$ python -q
>>> import numpy as np
>>> np.set_printoptions(precision=3, suppress=True, linewidth=140)
>>> M = np.array([[1.0, 2.0, 0.0, 0.0, 0.0, 0.0, 1.0, 0.0],
...     [3.0, 2.0, -2.0, 1.0, 2.0, 2.0, 2.0, 0.0],
...     [-1.0, 0.0, 1.0, 0.0, 0.0, 1.0, 1.0, 2.0],
...     [0.0, 0.0, 0.0, 3.0, 3.0, 2.0, 3.0, 1.0],
...     [0.0, 0.0, 0.0, 0.0, 1.0, 0.0, 0.0, 0.0],
...     [0.0, 0.0, 0.0, 2.0, 1.0, 2.0, 2.0, 3.0],
...     [0.0, 0.0, 0.0, 3.0, 0.0, 1.0, 3.0, 1.0],
...     [0.0, 0.0, 0.0, 1.0, 0.0, 0.0, 3.0, 0.0]])
>>> M
array([[ 1.,  2.,  0.,  0.,  0.,  0.,  1.,  0.],
       [ 3.,  2., -2.,  1.,  2.,  2.,  2.,  0.],
       [-1.,  0.,  1.,  0.,  0.,  1.,  1.,  2.],
       [ 0.,  0.,  0.,  3.,  3.,  2.,  3.,  1.],
       [ 0.,  0.,  0.,  0.,  1.,  0.,  0.,  0.],
       [ 0.,  0.,  0.,  2.,  1.,  2.,  2.,  3.],
       [ 0.,  0.,  0.,  3.,  0.,  1.,  3.,  1.],
       [ 0.,  0.,  0.,  1.,  0.,  0.,  3.,  0.]])
>>> # rows and columns are dependent
>>> M.mean(axis=0)
array([ 0.375,  0.5  , -0.125,  1.25 ,  0.875,  1.   ,  1.875,  0.875])
>>> M.sum(axis=1)
array([ 4., 10.,  4., 12.,  1., 10.,  8.,  4.])
>>> M - M[0]
array([[ 0.,  0.,  0.,  0.,  0.,  0.,  0.,  0.],
       [ 2.,  0., -2.,  1.,  2.,  2.,  1.,  0.],
       [-2., -2.,  1.,  0.,  0.,  1.,  0.,  2.],
       [-1., -2.,  0.,  3.,  3.,  2.,  2.,  1.],
       [-1., -2.,  0.,  0.,  1.,  0., -1.,  0.],
       [-1., -2.,  0.,  2.,  1.,  2.,  1.,  3.],
       [-1., -2.,  0.,  3.,  0.,  1.,  2.,  1.],
       [-1., -2.,  0.,  1.,  0.,  0.,  2.,  0.]])
>>> theta = np.radians(60)
>>> R = np.eye(8)
>>> R[0, 0] = R[7, 7] = np.cos(theta)
>>> R[0, 7], R[7, 0] = -np.sin(theta), np.sin(theta)
>>> R
array([[ 0.5  ,  0.   ,  0.   ,  0.   ,  0.   ,  0.   ,  0.   , -0.866],
       [ 0.   ,  1.   ,  0.   ,  0.   ,  0.   ,  0.   ,  0.   ,  0.   ],
       [ 0.   ,  0.   ,  1.   ,  0.   ,  0.   ,  0.   ,  0.   ,  0.   ],
       [ 0.   ,  0.   ,  0.   ,  1.   ,  0.   ,  0.   ,  0.   ,  0.   ],
       [ 0.   ,  0.   ,  0.   ,  0.   ,  1.   ,  0.   ,  0.   ,  0.   ],
       [ 0.   ,  0.   ,  0.   ,  0.   ,  0.   ,  1.   ,  0.   ,  0.   ],
       [ 0.   ,  0.   ,  0.   ,  0.   ,  0.   ,  0.   ,  1.   ,  0.   ],
       [ 0.866,  0.   ,  0.   ,  0.   ,  0.   ,  0.   ,  0.   ,  0.5  ]])
>>> other = M @ R.T
>>> round(float(np.linalg.det(R)), 3), np.trace(R)
(1.0, np.float64(7.0))
>>> np.round(np.linalg.svd(M, compute_uv=False), 3) + 0, np.round(np.linalg.svd(other, compute_uv=False), 3) + 0
(array([9.294, 4.833, 2.958, 2.56 , 1.607, 1.075, 0.477, 0.   ]), array([9.294, 4.833, 2.958, 2.56 , 1.607, 1.075, 0.477, 0.   ]))
>>> np.allclose(M @ M.T, other @ other.T)
True
